% ipython --no-banner

In [1]: import numpy as np

In [2]: from numpy import linalg as LA

In [3]: np.set_printoptions(precision=2, suppress=True, linewidth=160, legacy="1.25")

In [4]: W0 = np.loadtxt("w.csv", delimiter=",")

In [5]: W0
Out[5]: 
array([[ -2.31,   2.  ,  -1.08,   2.  ,  -0.92,  -2.31,  -4.08],
       [ -3.56,   2.  ,   2.67,   2.  ,  -4.67,  -3.56,  -0.33],
       [ -2.35,   2.  ,  -0.96,   2.  ,  -1.04,  -2.35,  -3.96],
       [ -2.49,   2.  ,  -0.54,   2.  ,  -1.46,  -2.49,  -3.54],
       [ -3.41,   2.  ,   2.24,   2.  ,  -4.24,  -3.41,  -0.76],
       [ -2.34,   2.  ,  -0.97,   2.  ,  -1.03,  -2.34,  -3.97],
       [ -3.83,   2.  ,   3.48,   2.  ,  -5.48,  -3.83,   0.48],
       [ -3.71,   2.  ,   3.14,   2.  ,  -5.14,  -3.71,   0.14],
       [  1.42,   2.  , -12.27,   2.  ,  10.27,   1.42, -15.27],
       [ -2.  ,   2.  ,  -2.01,   2.  ,   0.01,  -2.  ,  -5.01],
       [ -1.33,   2.  ,  -4.01,   2.  ,   2.01,  -1.33,  -7.01],
       [ -3.04,   2.  ,   1.11,   2.  ,  -3.11,  -3.04,  -1.89],
       [ -2.31,   2.  ,  -1.08,   2.  ,  -0.92,  -2.31,  -4.08],
       [ -1.87,   2.  ,  -2.38,   2.  ,   0.38,  -1.87,  -5.38],
       [ -2.95,   2.  ,   0.85,   2.  ,  -2.85,  -2.95,  -2.15],
       [ -2.91,   2.  ,   0.73,   2.  ,  -2.73,  -2.91,  -2.27],
       [ -0.74,   2.  ,  -5.77,   2.  ,   3.77,  -0.74,  -8.77],
       [ -3.  ,   2.  ,   0.99,   2.  ,  -2.99,  -3.  ,  -2.01],
       [ -3.34,   2.  ,   2.01,   2.  ,  -4.01,  -3.34,  -0.99],
       [ -3.15,   2.  ,   1.44,   2.  ,  -3.44,  -3.15,  -1.56],
       [ -3.77,   2.  ,   3.3 ,   2.  ,  -5.3 ,  -3.77,   0.3 ],
       [ -2.76,   2.  ,   0.27,   2.  ,  -2.27,  -2.76,  -2.73],
       [ -2.66,   2.  ,  -0.02,   2.  ,  -1.98,  -2.66,  -3.02],
       [ -1.89,   2.  ,  -2.34,   2.  ,   0.34,  -1.89,  -5.34],
       [ -2.74,   2.  ,   0.21,   2.  ,  -2.21,  -2.74,  -2.79],
       [ -1.24,   2.  ,  -4.29,   2.  ,   2.29,  -1.24,  -7.29],
       [ -4.43,   2.  ,   5.29,   2.  ,  -7.29,  -4.43,   2.29],
       [ -4.27,   2.  ,   4.81,   2.  ,  -6.81,  -4.27,   1.81],
       [ -3.58,   2.  ,   2.74,   2.  ,  -4.74,  -3.58,  -0.26],
       [ -3.51,   2.  ,   2.53,   2.  ,  -4.53,  -3.51,  -0.47]])

In [6]: round(LA.norm(W0[21] - W0[28]), 2)
Out[6]: 4.43

In [7]: round(W0[21] @ W0[28], 2)
Out[7]: 39.97

In [8]: round(LA.norm(W0[21], 1), 2), round(float(LA.norm(W0[21], np.inf)), 2)
Out[8]: (14.79, 2.76)
